% ipython --no-banner

In [1]: import numpy as np

In [2]: from numpy import linalg as LA

In [3]: np.set_printoptions(precision=2, suppress=True, linewidth=200)

In [4]: m1 = np.load("data.npy")

In [5]: print(m1)
[[ 1.25 -0.21 -0.94  1.74]
 [-0.59 -1.33 -0.16 -1.08]
 [ 0.18 -0.42 -0.3   0.18]]

In [6]: # rows and columns are dependent

In [7]: print(LA.cond(m1) > 100)
True

In [8]: rk = LA.matrix_rank(m1)

In [9]: print(rk)
2

In [10]: N = LA.svd(m1)[2][rk:].T

In [11]: print(N @ N.T)
[[ 0.71 -0.01  0.19 -0.41]
 [-0.01  0.17 -0.34 -0.16]
 [ 0.19 -0.34  0.72  0.21]
 [-0.41 -0.16  0.21  0.39]]

In [12]: U, sv, vt = LA.svd(m1)

In [13]: evecs = vt[:(sv > 1e-8).sum()]

In [14]: rng = np.random.default_rng(713559)

In [15]: vec = m1[0] + 2 * m1[2] + rng.integers(2) * np.eye(4)[1]

In [16]: print(vec)
[ 1.61 -0.05 -1.54  2.1 ]

In [17]: print(round(LA.norm(vec - evecs.T @ evecs @ vec), 2))
0.42

In [18]: print(np.diag(evecs.T @ evecs))
[0.29 0.83 0.28 0.61]

In [19]: print(np.allclose(evecs.T @ evecs @ vec, vec))
False

In [20]: theta = rng.uniform(0, 2 * np.pi, 27)

In [21]: Q, _ = LA.qr(np.array([[1.3, -0.3], [-1.9, -0.5], [-1.2, -0.2]]))

In [22]: feats = 20 * np.c_[np.cos(theta), np.sin(theta)] @ Q.T

In [23]: print(feats.round(2) + 0)
[[-11.41  13.72   9.03]
 [  2.66  17.86   8.6 ]
 [-12.31  13.04   8.85]
 [-16.02   9.26   7.59]
 [ 14.83 -10.69  -8.11]
 [ 12.03 -13.26  -8.91]
 [ -2.91  17.42   9.38]
 [ -4.28  17.09   9.46]
 [ -0.33 -17.85  -9.01]
 [ -5.18  16.83   9.49]
 [  9.75 -14.79  -9.28]
 [ 18.76   6.94   0.14]
 [ -7.12  16.11   9.47]
 [ 18.78   6.86   0.1 ]
 [-17.     7.83   7.04]
 [-12.97  12.5    8.69]
 [ 19.69   2.78  -2.14]
 [ -9.57 -16.29  -6.55]
 [ 13.52 -12.01  -8.54]
 [-14.31 -13.32  -4.19]
 [  3.25 -17.35  -9.4 ]
 [ -9.69  14.83   9.28]
 [ 19.68   0.    -3.55]
 [ 11.52 -13.64  -9.01]
 [-15.92   9.39   7.64]
 [ 18.75  -4.23  -5.53]
 [ -4.32  17.08   9.46]]

In [24]: Xc = feats - feats.mean(axis=0)

In [25]: evecs = LA.svd(Xc)[2][:2]

In [26]: Y = Xc - Xc @ evecs.T @ evecs

In [27]: print(np.round(Y.std(axis=0), 2) + 0)
[0. 0. 0.]

In [28]: print(np.diag(evecs.T @ evecs))
[0.97 0.8  0.23]

In [29]: print(LA.norm(Y, axis=1).round(6).argmax())
0

In [30]: print(np.unique(feats.round(6), axis=0).shape)
(27, 3)

In [31]: print(LA.lstsq(feats[:-1].T, feats[-1])[2])
2

In [32]: print(np.allclose(feats[:-1].T @ LA.lstsq(feats[:-1].T, feats[-1])[0], feats[-1]))
True

In [33]: z = feats[:, 1] > np.median(feats[:, 1])

In [34]: u = feats[z].mean(axis=0) - feats[~z].mean(axis=0)

In [35]: print((((feats - feats.mean(axis=0)) @ u > 0) == z).mean())
1.0

In [36]: print(u)
[-18.7   22.42  14.77]

In [37]: print(((feats - feats.mean(axis=0)) @ u > 0).astype(int))
[1 1 1 1 0 0 1 1 0 1 0 0 1 0 1 1 0 0 0 0 0 1 0 0 1 0 1]

In [38]: C = 5 * np.array([[-0.8, 0.5, 1.0], [0.6, -0.4, 0.3], [-0.7, -0.4, -2.2]])

In [39]: z = rng.integers(0, 3, 16)

In [40]: M = C[z] + rng.normal(size=(16, 3))

In [41]: print(M)
[[ -4.2    1.21   4.66]
 [  3.88  -4.2    1.81]
 [ -2.87  -1.22  -8.91]
 [  2.09  -2.28   1.88]
 [ -4.32   2.18   3.62]
 [ -2.57  -2.31 -11.99]
 [ -3.24  -2.31 -11.83]
 [  2.06  -1.45   2.49]
 [ -3.96   3.24   4.24]
 [  2.22  -2.03   3.81]
 [  4.9   -0.22   0.9 ]
 [ -3.44   3.94   6.22]
 [ -4.07  -2.48  -9.77]
 [ -3.48  -2.81 -11.25]
 [  3.15  -2.51   1.32]
 [  2.76  -0.81   1.68]]

In [42]: Xc = M - M.mean(axis=0)

In [43]: evecs = LA.svd(Xc)[2][:2]

In [44]: Y = Xc - Xc @ evecs.T @ evecs

In [45]: print(LA.norm(Y, axis=1).round(6).argmax())
10

In [46]: print(np.diag(evecs.T @ evecs))
[0.78 0.28 0.94]

In [47]: vec = np.array([2, 3, 0])

In [48]: rhs = M @ vec

In [49]: c, lr = np.zeros(3), 1 / LA.norm(M, 2) ** 2

In [50]: for i in range(200):
    ...:     c -= lr * M.T @ (M @ c - rhs)
    ...:     if i % 50 == 0: print(i, round(LA.norm(M @ c - rhs), 2))
    ...: 
0 16.68
50 3.32
100 0.67
150 0.13

In [51]: print(c.round(2) + 0)
[2. 3. 0.]

In [52]: z = M[:, 1] > np.median(M[:, 1])

In [53]: u = M[z].mean(axis=0) - M[~z].mean(axis=0)

In [54]: print(((M - M.mean(axis=0)) @ u > 0).astype(int))
[1 1 0 1 1 0 0 1 1 1 1 1 0 0 1 1]

In [55]: print(u)
[-0.88  3.48  6.36]

In [56]: def softmax(z):
    ...:     e = np.exp(z - z.max(axis=-1, keepdims=True))
    ...:     return e / e.sum(axis=-1, keepdims=True)
    ...: 

In [57]: print(softmax(M[10]))
[0.98 0.01 0.02]

In [58]: print(softmax(M).sum(axis=1))
[1. 1. 1. 1. 1. 1. 1. 1. 1. 1. 1. 1. 1. 1. 1. 1.]

In [59]: print(softmax(M[10] + -1))
[0.98 0.01 0.02]

In [60]: S = M @ M.T / np.sqrt(3)

In [61]: print(softmax(S).round(6).argmax(axis=1))
[11  1  6  1 11  5  6  1 11  1 10 11  6  6  1  1]

In [62]: vec = np.array([1, 3, 1])

In [63]: rhs = M @ vec

In [64]: print(LA.solve(M.T @ M, M.T @ rhs))
[1. 3. 1.]

In [65]: print(LA.lstsq(M, rhs)[0])
[1. 3. 1.]

In [66]: print(np.round(LA.pinv(M) @ M, 2) + 0)
[[1. 0. 0.]
 [0. 1. 0.]
 [0. 0. 1.]]

In [67]: rhs = rhs + 0.1 * rng.normal(size=16)

In [68]: print(rhs)
[  4.11  -6.93 -15.48  -2.83   5.77 -21.4  -21.94   0.22   9.99  -0.19   5.07  14.68 -21.26 -23.1   -3.06   2.22]

In [69]: c, *_ = LA.lstsq(M, rhs)

In [70]: print(c)
[1. 3. 1.]

In [71]: print(round(float(LA.norm(rhs - M @ c)), 2))
0.29

In [72]: E = np.load("m.npy")

In [73]: print(E)
[[3 2]
 [3 1]
 [3 2]]

In [74]: # row 2 repeats row 0

In [75]: Y = np.c_[E[:, :1] @ np.array([[3]]), np.array([5, -3, 2])]

In [76]: print(Y)
[[ 9  5]
 [ 9 -3]
 [ 9  2]]

In [77]: print(LA.norm(LA.qr(E)[0].T @ Y, axis=0) ** 2 / ((Y ** 2).sum(axis=0) + 1e-12))
[1.   0.88]

In [78]: print(np.round(LA.norm(Y - E @ LA.lstsq(E, Y)[0], axis=0), 2) + 0)
[0.   2.12]

In [79]: print(LA.matrix_rank(np.c_[E, Y]))
3

In [80]: A = np.loadtxt("arr.csv", delimiter=",")

In [81]: print(A)
[[-14.  14.   2.]
 [  0.   0.   0.]
 [  0.   0.   0.]
 [-14.  14.   2.]]

In [82]: # null space of dimension 2

In [83]: rk = LA.matrix_rank(A)

In [84]: print(rk)
1

In [85]: N = LA.svd(A)[2][rk:].T

In [86]: print(np.round(A @ N, 2) + 0)
[[0. 0.]
 [0. 0.]
 [0. 0.]
 [0. 0.]]

In [87]: print(LA.matrix_rank(A.T @ A), LA.matrix_rank(A @ A.T))
1 1

In [88]: print(N @ N.T)
[[ 0.51  0.49  0.07]
 [ 0.49  0.51 -0.07]
 [ 0.07 -0.07  0.99]]

In [89]: print([int(LA.matrix_rank(A[:, :j + 1])) for j in range(3)])
[1, 1, 1]

In [90]: print(N.shape)
(3, 2)

In [91]: vec = np.array([0, 2, -1])

In [92]: print(LA.norm(A @ vec) <= LA.norm(A, 2) * LA.norm(vec) + 1e-9)
True

In [93]: print(A @ vec)
[26.  0.  0. 26.]

In [94]: print(A @ (2 * vec))
[52.  0.  0. 52.]

In [95]: print(np.einsum("ij,j->i", A, vec))
[26.  0.  0. 26.]

In [96]: print((A @ vec).argmax())
0

In [97]: print(LA.norm(A, axis=0))
[19.8  19.8   2.83]

In [98]: print(LA.norm(A, axis=1).argmax())
0

In [99]: print(round(LA.norm(A, 2), 2))
28.14

In [100]: print(A[2] @ A[3])
0.0

In [101]: print(round(LA.norm(A, "nuc"), 2))
28.14

In [102]: print(np.round(LA.norm(A, 2) / LA.norm(A), 2))
1.0

In [103]: print(LA.cond(A) > 100)
True

In [104]: Y = np.array([[3, 0], [0, -3], [3, -1]])

In [105]: C = np.array([[-1, -3, 1, -3], [3, 3, -3, -1]])

In [106]: W0 = Y @ C

In [107]: print(W0)
[[ -3  -9   3  -9]
 [ -9  -9   9   3]
 [ -6 -12   6  -8]]

In [108]: print(round(np.trace(LA.pinv(W0) @ W0), 2))
2.0

In [109]: print(np.allclose(W0[:-1].T @ LA.lstsq(W0[:-1].T, W0[-1])[0], W0[-1]))
True

In [110]: print(LA.lstsq(W0[:-1].T, W0[-1])[2])
2

In [111]: print(round(LA.norm(W0[1], 1), 2), np.round(LA.norm(W0[1], np.inf), 2))
30.0 9.0

In [112]: print(np.round(LA.norm(W0) ** 2 / LA.norm(W0, 2) ** 2, 2))
1.2

In [113]: print(W0[1] @ W0[0])
108

In [114]: arr = np.diag(np.array([-2, 0, 0]))

In [115]: print(arr)
[[-2  0  0]
 [ 0  0  0]
 [ 0  0  0]]

In [116]: # row 0 is much longer than the rest

In [117]: print(np.argsort(-LA.norm(arr, axis=0).round(6), kind="stable")[:3])
[0 1 2]

In [118]: z = rng.integers(0, 2, 4)

In [119]: X = np.triu((z[:, None] == z) & (rng.random((4, 4)) < 0.8), 1).astype(int)

In [120]: X += X.T

In [121]: print(X)
[[0 0 1 1]
 [0 0 0 0]
 [1 0 0 1]
 [1 0 1 0]]

In [122]: # 2 groups of indices that never mix

In [123]: vec = np.array([1, 1, 2, 0])

In [124]: h = np.maximum(X @ vec, 0)

In [125]: print(np.maximum(X @ (3 * vec), 0))
[6 0 3 9]

In [126]: print(np.maximum(X @ vec, 0) - np.maximum(-X @ vec, 0))
[2 0 1 3]

In [127]: print(np.flatnonzero(h > 1e-9))
[0 2 3]

In [128]: print(X * (h > 1e-9)[:, None])
[[0 0 1 1]
 [0 0 0 0]
 [1 0 0 1]
 [1 0 1 0]]
